$ python3 -q
>>> import numpy as np
>>> np.set_printoptions(suppress=True, linewidth=160)
>>> def rd(a):
...     return np.round(a, 3) + 0
... 
>>> M = 0.2 ** np.abs(np.subtract.outer(np.arange(11), np.arange(11)))
>>> rd(M)
array([[1.   , 0.2  , 0.04 , 0.008, 0.002, 0.   , 0.   , 0.   , 0.   , 0.   , 0.   ],
       [0.2  , 1.   , 0.2  , 0.04 , 0.008, 0.002, 0.   , 0.   , 0.   , 0.   , 0.   ],
       [0.04 , 0.2  , 1.   , 0.2  , 0.04 , 0.008, 0.002, 0.   , 0.   , 0.   , 0.   ],
       [0.008, 0.04 , 0.2  , 1.   , 0.2  , 0.04 , 0.008, 0.002, 0.   , 0.   , 0.   ],
       [0.002, 0.008, 0.04 , 0.2  , 1.   , 0.2  , 0.04 , 0.008, 0.002, 0.   , 0.   ],
       [0.   , 0.002, 0.008, 0.04 , 0.2  , 1.   , 0.2  , 0.04 , 0.008, 0.002, 0.   ],
       [0.   , 0.   , 0.002, 0.008, 0.04 , 0.2  , 1.   , 0.2  , 0.04 , 0.008, 0.002],
       [0.   , 0.   , 0.   , 0.002, 0.008, 0.04 , 0.2  , 1.   , 0.2  , 0.04 , 0.008],
       [0.   , 0.   , 0.   , 0.   , 0.002, 0.008, 0.04 , 0.2  , 1.   , 0.2  , 0.04 ],
       [0.   , 0.   , 0.   , 0.   , 0.   , 0.002, 0.008, 0.04 , 0.2  , 1.   , 0.2  ],
       [0.   , 0.   , 0.   , 0.   , 0.   , 0.   , 0.002, 0.008, 0.04 , 0.2  , 1.   ]])
>>> rng = np.random.default_rng(41)
>>> idx = rng.permutation(11)
>>> idx
array([ 9,  8,  1,  0,  2,  3,  4,  5, 10,  6,  7])
>>> out = M[idx][:, idx]
>>> np.diag(out)
array([1., 1., 1., 1., 1., 1., 1., 1., 1., 1., 1.])
>>> rd(np.sort(np.abs(np.linalg.eigvals(out))))
array([0.673, 0.694, 0.729, 0.78 , 0.848, 0.935, 1.039, 1.158, 1.28 , 1.392, 1.471])
>>> np.trace(out)
np.float64(11.0)
>>> cov = M.T @ M
>>> rd(np.trace(cov)), rd((M ** 2).sum())
(np.float64(11.83), np.float64(11.83))
>>> np.allclose(cov, cov.T)
True
>>> rd(np.diag(cov))
array([1.042, 1.082, 1.083, 1.083, 1.083, 1.083, 1.083, 1.083, 1.083, 1.082, 1.042])
>>> m1 = np.loadtxt("x.csv", delimiter=",")
>>> m1
array([[-1.2,  0.2, -0.3,  0.6, -0.9, -0.7],
       [ 0. ,  0.7, -0.5, -2.7,  1.2, -0.5],
       [ 0.2,  0.1,  0.2,  0.3,  1.8,  0.7],
       [-0.4,  1.1,  0.9, -0.4, -2.3, -1.4],
       [-1.3,  0. , -0.1,  0.7, -0.3, -0.3],
       [ 0.4, -0.7,  0.1,  0.7,  0.7, -0.9],
       [ 1.5,  0.2, -0.7,  0. ,  0.8, -0.6],
       [-0.9,  0.3, -0.4,  1.2, -0.1,  0.7],
       [-1.6, -1.5, -0.8,  0.2,  0.2,  0.3],
       [ 0.4,  1. ,  0.5, -0.7,  0. ,  0.6],
       [-1. , -0.9,  1.9, -0.9,  0.5, -0.7],
       [-0.2, -0.2, -0.2, -1.7, -1.2, -0.3]])
>>> C = m1[[11, 2]].astype(float)
>>> for _ in range(4):
...     idx = np.linalg.norm(m1[:, None] - C, axis=-1).argmin(axis=1)
...     C = np.array([m1[idx == j].mean(axis=0) for j in range(2)])
... 
>>> idx
array([0, 0, 1, 0, 0, 1, 1, 1, 1, 1, 0, 0])
>>> rd(C)
array([[-0.683,  0.15 ,  0.283, -0.733, -0.5  , -0.65 ],
       [ 0.   , -0.1  , -0.183,  0.283,  0.567,  0.133]])
>>> np.bincount(idx)
array([6, 6])
>>> np.abs(C[1] - C[0]).argmax()
np.int64(4)
>>> f = np.array([0, 0, -2])
>>> np.array([np.convolve(row, f, "same") for row in m1])
array([[ 0. ,  2.4, -0.4,  0.6, -1.2,  1.8],
       [ 0. ,  0. , -1.4,  1. ,  5.4, -2.4],
       [ 0. , -0.4, -0.2, -0.4, -0.6, -3.6],
       [ 0. ,  0.8, -2.2, -1.8,  0.8,  4.6],
       [ 0. ,  2.6,  0. ,  0.2, -1.4,  0.6],
       [ 0. , -0.8,  1.4, -0.2, -1.4, -1.4],
       [ 0. , -3. , -0.4,  1.4,  0. , -1.6],
       [ 0. ,  1.8, -0.6,  0.8, -2.4,  0.2],
       [ 0. ,  3.2,  3. ,  1.6, -0.4, -0.4],
       [ 0. , -0.8, -2. , -1. ,  1.4,  0. ],
       [ 0. ,  2. ,  1.8, -3.8,  1.8, -1. ],
       [ 0. ,  0.4,  0.4,  0.4,  3.4,  2.4]])
>>> rd(np.correlate(m1[3], m1[8], "full"))
array([-0.12,  0.25,  0.41,  0.6 , -0.87, -2.69, -3.53,  0.72,  5.21,  5.78,  2.24])
>>> np.polyval(f, m1[3])
array([-2., -2., -2., -2., -2., -2.])
>>> Ac = m1 - m1.mean(axis=0)
>>> V = np.linalg.svd(Ac)[2][:5]
>>> out = Ac - Ac @ V.T @ V
>>> rd(np.diag(V.T @ V))
array([0.785, 0.731, 0.979, 0.994, 0.827, 0.683])
>>> rd(np.linalg.norm(out) / np.linalg.norm(Ac))
np.float64(0.179)
>>> mat = np.array([[6, 5, 4, 5],
...     [5, 4, 3, 4],
...     [11, 10, 9, 10],
...     [13, 12, 11, 12],
...     [6, 5, 4, 5],
...     [8, 7, 6, 7],
...     [13, 12, 11, 12],
...     [8, 7, 6, 7],
...     [5, 4, 3, 4],
...     [5, 4, 3, 4],
...     [5, 4, 3, 4],
...     [9, 8, 7, 8]])
>>> C = mat[[7, 3]].astype(float)
>>> for _ in range(6):
...     idx = np.linalg.norm(mat[:, None] - C, axis=-1).argmin(axis=1)
...     C = np.array([mat[idx == j].mean(axis=0) for j in range(2)])
... 
>>> idx
array([0, 0, 1, 1, 0, 0, 1, 0, 0, 0, 0, 0])
>>> rd(C[1] - C[0])
array([6., 6., 6., 6.])
>>> rd(np.trace(np.linalg.pinv(mat) @ mat))
np.float64(2.0)
>>> np.allclose(mat[:-1].T @ np.linalg.lstsq(mat[:-1].T, mat[-1])[0], mat[-1])
True
>>> np.unique(mat.round(6), axis=0).shape
(6, 4)
>>> np.abs(np.diag(np.linalg.qr(mat)[1])) > 1e-9
array([ True,  True, False, False])
>>> rd(mat @ np.linalg.pinv(mat) @ mat)
array([[ 6.,  5.,  4.,  5.],
       [ 5.,  4.,  3.,  4.],
       [11., 10.,  9., 10.],
       [13., 12., 11., 12.],
       [ 6.,  5.,  4.,  5.],
       [ 8.,  7.,  6.,  7.],
       [13., 12., 11., 12.],
       [ 8.,  7.,  6.,  7.],
       [ 5.,  4.,  3.,  4.],
       [ 5.,  4.,  3.,  4.],
       [ 5.,  4.,  3.,  4.],
       [ 9.,  8.,  7.,  8.]])
>>> feats = np.loadtxt("block18.csv", delimiter=",")
>>> feats
array([[ 1.,  0.,  0.,  0.,  0.,  0.,  0.,  0.,  0.,  0.,  0.,  0.,  0.],
       [-1.,  1.,  0.,  0.,  0.,  0.,  0.,  0.,  0.,  0.,  0.,  0.,  0.],
       [ 3., -3.,  1.,  0.,  0.,  0.,  0.,  0.,  0.,  0.,  0.,  0.,  0.],
       [-1.,  2., -1.,  1.,  0.,  0.,  0.,  0.,  0.,  0.,  0.,  0.,  0.],
       [-1., -3.,  1.,  1.,  1.,  0.,  0.,  0.,  0.,  0.,  0.,  0.,  0.],
       [-1., -2.,  2.,  1., -3.,  1.,  0.,  0.,  0.,  0.,  0.,  0.,  0.],
       [-3.,  0.,  3.,  0.,  3.,  1.,  1.,  0.,  0.,  0.,  0.,  0.,  0.],
       [ 1.,  2.,  2., -1.,  3., -3.,  1.,  1.,  0.,  0.,  0.,  0.,  0.],
       [-1., -2.,  3., -2., -2., -1.,  2.,  3.,  1.,  0.,  0.,  0.,  0.],
       [ 1.,  3., -1.,  0., -1., -3.,  0., -1.,  1.,  1.,  0.,  0.,  0.],
       [ 3.,  1., -2., -1.,  2., -2., -2.,  3.,  2.,  2.,  1.,  0.,  0.],
       [ 3., -1., -3., -1.,  3., -2., -3.,  1., -3., -2., -3.,  1.,  0.],
       [-2.,  2.,  3.,  1., -3.,  1.,  1.,  3.,  2., -3.,  0.,  0.,  1.]])
>>> # triangular
>>> U, s, VT = np.linalg.svd(feats, full_matrices=False)
>>> rd(s)
array([11.437,  7.823,  7.084,  6.436,  5.432,  3.976,  2.934,  2.241,  1.247,  0.833,  0.44 ,  0.008,  0.   ])
>>> rd(np.abs(VT[0]))
array([0.502, 0.07 , 0.524, 0.117, 0.439, 0.303, 0.324, 0.052, 0.183, 0.101, 0.12 , 0.051, 0.041])
>>> (s > 1e-8).sum()
np.int64(13)
>>> J = rng.normal(size=(17, 8))
>>> J = 20 * J / np.linalg.norm(J, axis=1, keepdims=True)
>>> rd(J)
array([[ -8.347,  -8.03 ,  -4.41 ,   7.286,   5.497,  -3.344,  -3.359,  11.858],
       [ 11.038,  -9.823,  -1.83 ,  -5.261,   1.853,  10.749,  -3.361,   4.515],
       [  4.845,   6.68 ,  -5.375,  -1.891,  16.815,  -1.585,   0.255,   3.759],
       [ -3.613,  -2.439,  10.503,   8.114,  -6.906,   0.408,  -8.07 ,  -9.586],
       [  0.023,  12.837,  -0.689,  12.379,  -8.899,   1.147,   0.682,   0.726],
       [  7.866,   4.54 ,  -4.347, -10.7  ,  -4.385,  -0.163,  -4.361, -12.076],
       [-16.026,   7.372,   2.33 ,  -5.321,   4.006,   4.493,  -1.94 ,  -3.882],
       [  9.488,   7.047,  11.832,   8.36 ,   2.134,  -3.709,  -2.83 ,  -4.911],
       [  0.571,   1.831,  10.214,  11.798,  -0.158,   3.414, -10.292,  -5.933],
       [ -9.009,   1.051,  -4.463,  -6.42 ,  -0.242, -15.549,  -0.811,   3.759],
       [  7.258,  -6.936,  -2.57 , -12.126,   7.762,  -1.247,   1.258,  -9.066],
       [ -1.719,  -3.995,  -7.805,  -7.593,  -6.2  ,  -5.705, -11.297,   7.994],
       [ -1.186,   0.9  ,   0.666,  -4.929,  -2.789,   6.375,  -5.885,  17.029],
       [ -2.677,   7.944,  -8.06 ,   1.207,   4.32 ,   9.189,   9.396,  -8.48 ],
       [ -5.154,   9.554,  -3.314, -10.887,   6.571,   3.171,  -8.784,  -4.716],
       [  8.743,  -4.294,  -5.113,  -4.028,   8.904, -13.451,   1.487,  -0.583],
       [  1.851,   3.666,  -1.229,   2.626,   1.641,   8.492, -17.173,  -2.239]])
>>> vec = np.array([-1, 2, -2, 1, 2, -3, -2, -2])
>>> rhs = J @ vec
>>> rd(np.linalg.pinv(J) @ J)
array([[1., 0., 0., 0., 0., 0., 0., 0.],
       [0., 1., 0., 0., 0., 0., 0., 0.],
       [0., 0., 1., 0., 0., 0., 0., 0.],
       [0., 0., 0., 1., 0., 0., 0., 0.],
       [0., 0., 0., 0., 1., 0., 0., 0.],
       [0., 0., 0., 0., 0., 1., 0., 0.],
       [0., 0., 0., 0., 0., 0., 1., 0.],
       [0., 0., 0., 0., 0., 0., 0., 1.]])
>>> rd(np.linalg.solve(J.T @ J, J.T @ rhs))
array([-1.,  2., -2.,  1.,  2., -3., -2., -2.])
>>> rhs = rhs + 0.02 * rng.normal(size=17)
>>> rd(rhs)
array([ 12.42 , -63.162,  47.755,   6.127,  15.318,  23.794,  26.978,  20.181,  16.339,  53.892,   6.768,  13.051, -50.273,  15.159,  50.657,  45.203,  27.18 ])
>>> beta, *_ = np.linalg.lstsq(J, rhs)
>>> rd(J.T @ (rhs - J @ beta))
array([0., 0., 0., 0., 0., 0., 0., 0.])
>>> rd(np.linalg.norm(rhs - J @ beta))
np.float64(0.043)
>>> Ac = (J - J.mean(axis=0)) / J.std(axis=0)
>>> rd(Ac.std(axis=0))
array([1., 1., 1., 1., 1., 1., 1., 1.])
>>> beta = np.linalg.lstsq(np.delete(Ac, 3, axis=1), Ac[:, 3])[0]
>>> rd(beta)
array([ 0.009,  0.177,  0.645, -0.133,  0.035,  0.188,  0.254])
